% python3 -q
>>> import numpy as np
>>> from numpy import linalg as LA
>>> np.set_printoptions(precision=3, suppress=True, linewidth=140)
>>> tidy = lambda a: np.round(a, 3) + 0
>>> feats, _ = LA.qr(np.array([[-1.0, -2.3, 0.9, 0.1, 1.1, 1.3],
...     [0.4, -1.5, -0.5, 1.1, 0.4, 1.0],
...     [0.0, 0.0, -1.0, 2.2, 1.1, 0.8],
...     [0.1, 0.8, -0.1, -0.8, -0.1, 0.6],
...     [-1.2, -0.8, 0.5, -0.4, -0.7, 2.2],
...     [0.2, -0.6, 0.7, -0.4, 2.6, 0.8]]))
>>> print(tidy(feats))
[[-0.614 -0.511  0.13   0.108  0.029 -0.576]
 [ 0.246 -0.738 -0.338 -0.472  0.066  0.231]
 [ 0.     0.    -0.743  0.562  0.362 -0.044]
 [ 0.061  0.273  0.023 -0.481  0.751 -0.355]
 [-0.737  0.151 -0.128 -0.218  0.148  0.59 ]
 [ 0.123 -0.311  0.548  0.414  0.528  0.372]]
>>> # columns are unit length and at right angles
>>> u, v = feats[3], feats[5]
>>> print(tidy(u @ u))
1.0
>>> p = (u @ v) / (u @ u) * u
>>> print(tidy(v - p))
[ 0.123 -0.311  0.548  0.414  0.528  0.372]
>>> vec = np.array([-9, -9, -4, 0, 6, -6])
>>> print(tidy(LA.det(feats)))
-1.0
>>> print(6 - LA.matrix_rank(feats - np.eye(6), tol=1e-8))
1
>>> print(tidy(np.sort(np.abs(np.degrees(np.angle(LA.eigvals(feats)))))))
[  0.    101.024 101.024 146.828 146.828 180.   ]
>>> print([p for p in range(1, 25) if np.allclose(LA.matrix_power(feats, p), np.eye(6))])
[]
>>> print(tidy(LA.norm(vec)), tidy(LA.norm(feats @ vec)))
15.811 15.811
>>> rng = np.random.default_rng(5701)
>>> B = feats + rng.integers(-2, 3, (6, 1)) @ rng.integers(-2, 3, (1, 6))
>>> print(tidy(B))
[[-0.614 -0.511  0.13   0.108  0.029 -0.576]
 [ 2.246 -2.738  0.662 -0.472  1.066  2.231]
 [ 4.    -4.     1.257  0.562  2.362  3.956]
 [ 2.061 -1.727  1.023 -0.481  1.751  1.645]
 [-0.737  0.151 -0.128 -0.218  0.148  0.59 ]
 [ 4.123 -4.311  2.548  0.414  2.528  4.372]]
>>> print(tidy(LA.svd(B - feats, compute_uv=False)))
[11.832  0.     0.     0.     0.     0.   ]
>>> print(tidy(B - feats))
[[ 0.  0.  0.  0.  0.  0.]
 [ 2. -2.  1.  0.  1.  2.]
 [ 4. -4.  2.  0.  2.  4.]
 [ 2. -2.  1.  0.  1.  2.]
 [ 0.  0.  0.  0.  0.  0.]
 [ 4. -4.  2.  0.  2.  4.]]
>>> print(np.abs(B - feats).sum(axis=1))
[ 0.  8. 16.  8.  0. 16.]
>>> M = np.load("block1.npy")
>>> print(M)
[[-0.7  0.1  0.8 -1.6  3.   0.7]
 [-1.   1.  -0.3 -0.6 -0.3  0.8]
 [-0.7 -0.1  2.1 -0.8  0.3 -0.4]
 [-1.2  1.1 -0.5  0.8 -0.3 -1.3]
 [ 1.9  1.2 -0.6 -1.4  0.9  1.3]
 [ 1.8 -0.7 -0.2 -2.  -3.   0.1]
 [ 0.5  0.9 -0.2 -0.3  0.9 -0.6]]
>>> B = np.c_[M[:, :4] @ np.array([[0, -6, -5, -3], [6, 4, -7, -8], [1, 6, 9, 9], [-5, 9, 1, -5]]), np.array([1, 1, 2, 0, 2, 1, -1])]
>>> print(tidy(B))
[[  9.4  -5.    8.4  16.5   1. ]
 [  8.7   2.8  -5.3  -4.7   1. ]
 [  5.5   9.2  22.3  25.8   2. ]
 [  2.1  15.8  -5.4 -13.7   0. ]
 [ 13.6 -22.8 -24.7 -13.7   2. ]
 [  5.6 -32.8  -7.9   8.4   1. ]
 [  6.7  -3.3 -10.9  -9.   -1. ]]
>>> print(LA.matrix_rank(B))
5
>>> print(tidy(LA.norm(LA.qr(M)[0].T @ B, axis=0) ** 2 / ((B ** 2).sum(axis=0) + 1e-12)))
[1.    1.    1.    1.    0.856]
>>> print(tidy(LA.lstsq(M, B[:, 0])[0]))
[ 0.  6.  1. -5.  0.  0.]
>>> print(tidy(LA.norm(B - M @ LA.lstsq(M, B)[0], axis=0)))
[0.    0.    0.    0.    1.315]
>>> q, evecs = LA.qr(B[:, :4])[0], LA.qr(B[:, 4:])[0]
>>> sv = LA.svd(q.T @ evecs, compute_uv=False)
>>> print(tidy(np.degrees(np.arccos(sv.clip(0, 1)))))
[33.066]
>>> print(tidy(LA.norm(q @ q.T - evecs @ evecs.T, 2)))
1.0
